$ ipython --no-banner

In [1]: import numpy as np

In [2]: import numpy.linalg as la

In [3]: np.set_printoptions(precision=1, suppress=True, linewidth=120, legacy="1.25")

In [4]: F = np.loadtxt("run16.csv", delimiter=",")

In [5]: print(F)
[[  3.9  -0.4   1.7  17.5  -9.4  -1.4]
 [-19.1  -4.9  -8.7 -14.9  16.2  -9. ]
 [-14.1  -4.2  -6.5  -4.5   9.2  -8. ]
 [  5.8   0.3   2.7  18.1 -10.5  -0.2]
 [ -7.5  -0.9  -3.3 -14.4   9.7  -1.4]
 [ -7.7  -2.8  -3.4   2.2   3.1  -5.3]
 [  6.5   3.5   2.8 -13.5   2.4   7.2]
 [ 15.2   5.2   7.   -4.4  -5.8  10.7]
 [ -4.6  -0.8  -2.   -6.6   5.1  -1.4]
 [  6.2   1.8   2.9   3.2  -4.5   3.3]
 [ 13.8   2.6   6.4  19.5 -15.3   4.6]
 [-18.3  -5.   -8.2  -7.5  12.5 -10.2]
 [ -9.5  -1.7  -4.3 -16.8  11.9  -2.5]
 [ -9.4  -3.3  -4.2   3.6   3.5  -6.9]
 [  7.8   0.6   3.5  18.3 -11.8   1. ]
 [ -9.3  -3.3  -4.2   5.6   2.3  -7.1]
 [ -5.7  -1.8  -2.6   0.8   2.6  -4. ]]

In [6]: vec = np.array([1, 1, 1, 1, 0, -7])

In [7]: rhs = F @ vec

In [8]: print(np.round(la.solve(F.T @ F, F.T @ rhs), 1) + 0)
[ 1.  1.  1.  1.  0. -7.]

In [9]: print(np.round(la.pinv(F) @ F, 1) + 0)
[[1. 0. 0. 0. 0. 0.]
 [0. 1. 0. 0. 0. 0.]
 [0. 0. 1. 0. 0. 0.]
 [0. 0. 0. 1. 0. 0.]
 [0. 0. 0. 0. 1. 0.]
 [0. 0. 0. 0. 0. 1.]]

In [10]: la.solve(F, rhs)
LinAlgError: Last 2 dimensions of the array must be square


In [11]: print(np.round(la.lstsq(F, rhs)[0], 1) + 0)
[ 1.  1.  1.  1.  0. -7.]

In [12]: rng = np.random.default_rng(343664)

In [13]: rhs = rhs + 0.1 * rng.normal(size=17)

In [14]: print(rhs)
[ 32.5  15.3  26.7  28.3 -16.3  25.3 -51.1 -51.9  -4.2  -9.   10.1  32.4 -14.7  35.   23.1  38.5  18.7]

In [15]: c, *_ = la.lstsq(F, rhs)

In [16]: print(round(float(la.norm(rhs - F @ c)), 1))
0.2
